In [1]: import numpy as np

In [2]: np.set_printoptions(precision=3, suppress=True, linewidth=160, floatmode="fixed")

In [3]: K = np.loadtxt("case19.csv", delimiter=",")

In [4]: K
Out[4]: 
array([[ 4.000, -2.000,  1.000,  0.000, -2.000, -2.000, -1.000, -2.000,  1.000, -2.000, -2.000,  0.000],
       [ 4.000,  1.000,  1.000,  2.000,  0.000, -2.000, -2.000,  1.000,  0.000,  2.000, -2.000,  2.000],
       [ 0.000, -1.000,  1.000,  1.000, -1.000, -1.000,  0.000,  2.000,  0.000, -2.000,  0.000,  0.000],
       [ 0.000,  0.000,  2.000, -1.000,  0.000, -2.000, -1.000,  0.000,  1.000,  0.000,  0.000,  2.000],
       [ 2.000, -2.000,  0.000,  2.000,  0.000,  0.000,  1.000, -1.000, -2.000,  0.000, -1.000,  0.000],
       [-4.000,  1.000,  1.000, -2.000, -2.000,  2.000,  2.000, -1.000,  2.000, -2.000,  2.000,  2.000],
       [-2.000, -2.000,  1.000,  2.000,  1.000,  1.000, -1.000, -1.000,  1.000,  1.000,  1.000,  1.000],
       [ 4.000,  0.000,  1.000,  2.000, -2.000,  0.000,  2.000,  0.000, -2.000,  0.000, -2.000,  1.000],
       [-4.000,  0.000,  1.000,  0.000,  0.000,  2.000, -1.000,  0.000,  1.000,  0.000,  2.000,  1.000],
       [-4.000,  1.000,  1.000, -2.000,  0.000,  1.000,  1.000,  1.000, -1.000,  2.000,  2.000,  1.000],
       [ 0.000,  0.000,  0.000,  0.000, -2.000, -1.000,  2.000,  0.000, -1.000,  2.000,  0.000,  1.000],
       [ 2.000,  1.000, -1.000,  0.000,  0.000,  0.000, -1.000, -2.000,  2.000,  0.000, -1.000,  2.000]])

In [5]: np.round(K @ np.linalg.pinv(K) @ K, 3) + 0
Out[5]: 
array([[ 4.000, -2.000,  1.000,  0.000, -2.000, -2.000, -1.000, -2.000,  1.000, -2.000, -2.000,  0.000],
       [ 4.000,  1.000,  1.000,  2.000,  0.000, -2.000, -2.000,  1.000,  0.000,  2.000, -2.000,  2.000],
       [ 0.000, -1.000,  1.000,  1.000, -1.000, -1.000,  0.000,  2.000,  0.000, -2.000,  0.000,  0.000],
       [ 0.000,  0.000,  2.000, -1.000,  0.000, -2.000, -1.000,  0.000,  1.000,  0.000,  0.000,  2.000],
       [ 2.000, -2.000,  0.000,  2.000,  0.000,  0.000,  1.000, -1.000, -2.000,  0.000, -1.000,  0.000],
       [-4.000,  1.000,  1.000, -2.000, -2.000,  2.000,  2.000, -1.000,  2.000, -2.000,  2.000,  2.000],
       [-2.000, -2.000,  1.000,  2.000,  1.000,  1.000, -1.000, -1.000,  1.000,  1.000,  1.000,  1.000],
       [ 4.000,  0.000,  1.000,  2.000, -2.000,  0.000,  2.000,  0.000, -2.000,  0.000, -2.000,  1.000],
       [-4.000,  0.000,  1.000,  0.000,  0.000,  2.000, -1.000,  0.000,  1.000,  0.000,  2.000,  1.000],
       [-4.000,  1.000,  1.000, -2.000,  0.000,  1.000,  1.000,  1.000, -1.000,  2.000,  2.000,  1.000],
       [ 0.000,  0.000,  0.000,  0.000, -2.000, -1.000,  2.000,  0.000, -1.000,  2.000,  0.000,  1.000],
       [ 2.000,  1.000, -1.000,  0.000,  0.000,  0.000, -1.000, -2.000,  2.000,  0.000, -1.000,  2.000]])

In [6]: np.allclose(K[:-1].T @ np.linalg.lstsq(K[:-1].T, K[-1])[0], K[-1])
Out[6]: True
